$ python3 -q
>>> import numpy as np
>>> from numpy import linalg as LA
>>> np.set_printoptions(suppress=True, linewidth=100)
>>> rnd = lambda a: np.round(a, 2) + 0
>>> Q, _ = LA.qr(np.array([[0.0, 0.4, 0.0], [1.2, 0.1, 0.0], [0.4, -0.2, 0.9]]))
>>> mat = Q[:, :3]
>>> rnd(mat)
array([[ 0.  ,  0.87,  0.48],
       [-0.95,  0.15, -0.28],
       [-0.32, -0.46,  0.83]])
>>> # orthonormal columns
>>> x = np.array([2, 0, 0])
>>> print([p for p in range(1, 25) if np.allclose(LA.matrix_power(mat, p), np.eye(3))])
[]
>>> rnd(mat.T @ (mat @ x))
array([2., 0., 0.])
>>> print(rnd(np.sort(np.abs(np.degrees(np.angle(LA.eigvals(mat)))))))
[ 0.   90.48 90.48]
>>> rnd(LA.inv(mat))
array([[ 0.  , -0.95, -0.32],
       [ 0.87,  0.15, -0.46],
       [ 0.48, -0.28,  0.83]])
>>> W0 = np.load("data.npy")
>>> W0
array([[-6, -2,  5],
       [-2,  2,  0],
       [ 5,  0, -2]])
>>> # symmetric, so the eigenvalues are real
>>> vals, V = LA.eig(W0)
>>> rnd(W0 @ V[:, 0] - vals[0] * V[:, 0])
array([0., 0., 0.])
>>> print(rnd(np.sort(LA.eigvals(W0 @ W0))))
[ 0.39  9.   92.61]
>>> rnd(vals)
array([-9.62,  0.62,  3.  ])
>>> Q, Rm = LA.qr(W0)
>>> print(rnd(Q))
[[-0.74  0.48  0.47]
 [-0.25 -0.85  0.47]
 [ 0.62  0.23  0.75]]
>>> print(np.allclose(Rm.T @ Rm, W0.T @ W0))
True
>>> rnd(np.abs(np.diag(Rm)))
array([8.06, 2.65, 0.84])
>>> print(Q.shape, Rm.shape)
(3, 3) (3, 3)
>>> x = np.array([2, 0, 0])
>>> rhs = mat @ x
>>> coef, lr = np.zeros(3), 1 / LA.norm(mat, 2) ** 2
>>> for i in range(12):
...     coef -= lr * mat.T @ (mat @ coef - rhs)
...     if i % 2 == 0: print(i, round(LA.norm(mat @ coef - rhs), 2))
... 
0 0.0
2 0.0
4 0.0
6 0.0
8 0.0
10 0.0
>>> print(rnd(LA.cond(mat)))
1.0
>>> K = np.abs(np.array([[2, -2, 2], [1, 1, 0], [1, -2, 2]])) + np.eye(3)
>>> K = K / K.sum(axis=1, keepdims=True)
>>> print(rnd(K))
[[0.43 0.29 0.29]
 [0.33 0.67 0.  ]
 [0.17 0.33 0.5 ]]
>>> rnd(LA.matrix_power(K, 2))
array([[0.33, 0.41, 0.27],
       [0.37, 0.54, 0.1 ],
       [0.27, 0.44, 0.3 ]])
>>> rnd(K.sum(axis=1))
array([1., 1., 1.])
>>> p = np.eye(3)[2]
>>> for _ in range(7):
...     p = p @ K
...     print(p.round(2))
... 
[0.17 0.33 0.5 ]
[0.27 0.44 0.3 ]
[0.31 0.47 0.22]
[0.33 0.47 0.2 ]
[0.33 0.48 0.19]
[0.33 0.48 0.19]
[0.33 0.48 0.19]
>>> P = np.triu(np.array([[5, 2, 4], [0, 4, 2], [1, 0, 2]]), 1) + np.eye(3)
>>> M2 = P @ K @ LA.inv(P)
>>> rnd(np.trace(M2)), rnd(np.trace(K))
(np.float64(1.6), np.float64(1.6))
>>> rng = np.random.default_rng(49080)
>>> idx = rng.permutation(3)
>>> idx
array([2, 0, 1])
>>> M2 = K[idx][:, idx]
>>> rnd(np.trace(M2))
np.float64(1.6)
>>> np.allclose(M2, K)
False
>>> rnd(LA.det(M2)), rnd(LA.det(K[idx]))
(np.float64(0.1), np.float64(0.1))
>>> f, v = K[1], K[2]
>>> rnd(f @ v)
np.float64(0.28)
>>> rnd(f @ f)
np.float64(0.56)
>>> p = (f @ v) / (f @ f) * f
>>> rnd(LA.norm(f + v) ** 2 + LA.norm(f - v) ** 2)
np.float64(1.89)
>>> (v - p) @ f
np.float64(0.0)
>>> rnd(p)
array([0.17, 0.33, 0.  ])
>>> rnd(np.outer(f, v))
array([[0.06, 0.11, 0.17],
       [0.11, 0.22, 0.33],
       [0.  , 0.  , 0.  ]])
>>> theta = np.radians(15)
>>> Rm = np.eye(3)
>>> Rm[2, 2] = Rm[1, 1] = np.cos(theta)
>>> Rm[2, 1], Rm[1, 2] = -np.sin(theta), np.sin(theta)
>>> rnd(Rm)
array([[ 1.  ,  0.  ,  0.  ],
       [ 0.  ,  0.97,  0.26],
       [ 0.  , -0.26,  0.97]])
>>> M2 = K @ Rm.T
>>> print(np.allclose(K @ K.T, M2 @ M2.T))
True
>>> print(rnd(LA.svd(K, compute_uv=False)), rnd(LA.svd(M2, compute_uv=False)))
[1.03 0.44 0.21] [1.03 0.44 0.21]
>>> print(rnd(np.abs(M2 - K).max(axis=0)))
[0.   0.12 0.17]
>>> print(np.allclose(LA.norm(K, axis=1), LA.norm(M2, axis=1)))
True
>>> arr = (rng.random((4, 4)) < 0.3) + np.eye(4)
>>> arr /= arr.sum(axis=1, keepdims=True)
>>> rnd(arr)
array([[0.5 , 0.  , 0.  , 0.5 ],
       [0.  , 0.5 , 0.  , 0.5 ],
       [0.  , 0.  , 1.  , 0.  ],
       [0.33, 0.  , 0.33, 0.33]])
>>> # rows sum to 1
>>> print(rnd(np.sort(np.abs(LA.eigvals(arr)))[::-1]))
[1.   0.83 0.5  0.  ]
>>> arr @ np.ones(4)
array([1., 1., 1., 1.])
>>> arr.sum(axis=1)
array([1., 1., 1., 1.])
>>> print(rnd(LA.matrix_power(arr, 2)))
[[0.42 0.   0.17 0.42]
 [0.17 0.25 0.17 0.42]
 [0.   0.   1.   0.  ]
 [0.28 0.   0.44 0.28]]
>>> p = np.eye(4)[3]
>>> for _ in range(4):
...     p = p @ arr
...     print(p.round(2))
... 
[0.33 0.   0.33 0.33]
[0.28 0.   0.44 0.28]
[0.23 0.   0.54 0.23]
[0.19 0.   0.61 0.19]
